% ipython --no-banner

In [1]: import numpy as np

In [2]: np.set_printoptions(precision=2, suppress=True, linewidth=160)

In [3]: def rnd(a):
   ...:     return np.round(a, 2) + 0
   ...: 

In [4]: feats = np.load("data.npy")

In [5]: print(feats)
[[ 0 -3  2 -3 -3  2]
 [ 3  0  1  2 -2 -3]
 [-2 -1  0  1 -2  3]
 [ 3 -2 -1  0  1 -2]
 [ 3  2  2 -1  0 -1]
 [-2  3 -3  2  1  0]]

In [6]: vec = np.array([2, 1, 0, 0, 0, 3])

In [7]: print(feats * vec)
[[ 0 -3  0  0  0  6]
 [ 6  0  0  0  0 -9]
 [-4 -1  0  0  0  9]
 [ 6 -2  0  0  0 -6]
 [ 6  2  0  0  0 -3]
 [-4  3  0  0  0  0]]

In [8]: print((feats * vec).sum(axis=1))
[ 3 -3  4 -2  5 -1]

In [9]: print(np.linalg.norm(feats @ vec) <= np.linalg.norm(feats, 2) * np.linalg.norm(vec) + 1e-9)
True

In [10]: th = np.radians(15)

In [11]: r_ = np.eye(6)

In [12]: r_[1, 1] = r_[0, 0] = np.cos(th)

In [13]: r_[1, 0], r_[0, 1] = -np.sin(th), np.sin(th)

In [14]: print(rnd(r_))
[[ 0.97  0.26  0.    0.    0.    0.  ]
 [-0.26  0.97  0.    0.    0.    0.  ]
 [ 0.    0.    1.    0.    0.    0.  ]
 [ 0.    0.    0.    1.    0.    0.  ]
 [ 0.    0.    0.    0.    1.    0.  ]
 [ 0.    0.    0.    0.    0.    1.  ]]

In [15]: Y = feats @ r_.T

In [16]: print(rnd(Y))
[[-0.78 -2.9   2.   -3.   -3.    2.  ]
 [ 2.9  -0.78  1.    2.   -2.   -3.  ]
 [-2.19 -0.45  0.    1.   -2.    3.  ]
 [ 2.38 -2.71 -1.    0.    1.   -2.  ]
 [ 3.42  1.16  2.   -1.    0.   -1.  ]
 [-1.16  3.42 -3.    2.    1.    0.  ]]

In [17]: print(rnd(np.abs(Y - feats).max(axis=0)))
[0.84 0.84 0.   0.   0.   0.  ]

In [18]: print(np.allclose(np.linalg.norm(feats, axis=1), np.linalg.norm(Y, axis=1)))
True

In [19]: u, g = Y[0], Y[5]

In [20]: print(u @ u)
35.0

In [21]: print(u @ g)
-24.0

In [22]: pr = (u @ g) / (u @ u) * u

In [23]: print(rnd(pr))
[ 0.53  1.99 -1.37  2.06  2.06 -1.37]

In [24]: print(rnd((g - pr) @ u))
0.0

In [25]: print(rnd(np.linalg.norm(u + g) ** 2 + np.linalg.norm(u - g) ** 2))
124.0

In [26]: print((feats - feats.T) / 2)
[[ 0. -3.  2. -3. -3.  2.]
 [ 3.  0.  1.  2. -2. -3.]
 [-2. -1.  0.  1. -2.  3.]
 [ 3. -2. -1.  0.  1. -2.]
 [ 3.  2.  2. -1.  0. -1.]
 [-2.  3. -3.  2.  1.  0.]]

In [27]: print(np.trace(feats))
0

In [28]: def softmax(z):
    ...:     e = np.exp(z - z.max(axis=-1, keepdims=True))
    ...:     return e / e.sum(axis=-1, keepdims=True)
    ...: 

In [29]: print(rnd(softmax(10 * feats[4])))
[1. 0. 0. 0. 0. 0.]

In [30]: att = feats @ feats.T / np.sqrt(6)

In [31]: print(rnd(softmax(att)))
[[1.   0.   0.   0.   0.   0.  ]
 [0.   1.   0.   0.   0.   0.  ]
 [0.05 0.   0.95 0.   0.   0.  ]
 [0.   0.05 0.   0.94 0.   0.  ]
 [0.   0.05 0.   0.   0.94 0.  ]
 [0.   0.   0.   0.   0.   1.  ]]

In [32]: print(softmax(att).round(6).argmax(axis=1))
[0 1 2 3 4 5]

In [33]: X = np.array([[0, 0, 0, 0, 0, 0],
    ...:     [0, 0, 0, -1, 0, -2],
    ...:     [0, 0, 0, 0, 0, 0],
    ...:     [0, -1, 0, -1, 0, 3]])

In [34]: print(X)
[[ 0  0  0  0  0  0]
 [ 0  0  0 -1  0 -2]
 [ 0  0  0  0  0  0]
 [ 0 -1  0 -1  0  3]]

In [35]: r = np.linalg.matrix_rank(X)

In [36]: print(r)
2

In [37]: null = np.linalg.svd(X)[2][r:].T

In [38]: print(np.linalg.matrix_rank(X.T @ X), np.linalg.matrix_rank(X @ X.T))
2 2

In [39]: print(rnd(null @ null.T))
[[ 1.    0.    0.    0.    0.    0.  ]
 [ 0.    0.83  0.   -0.33  0.    0.17]
 [ 0.    0.    1.    0.    0.    0.  ]
 [ 0.   -0.33  0.    0.13  0.   -0.07]
 [ 0.    0.    0.    0.    1.    0.  ]
 [ 0.    0.17  0.   -0.07  0.    0.03]]

In [40]: print(np.allclose(X @ null, 0))
True
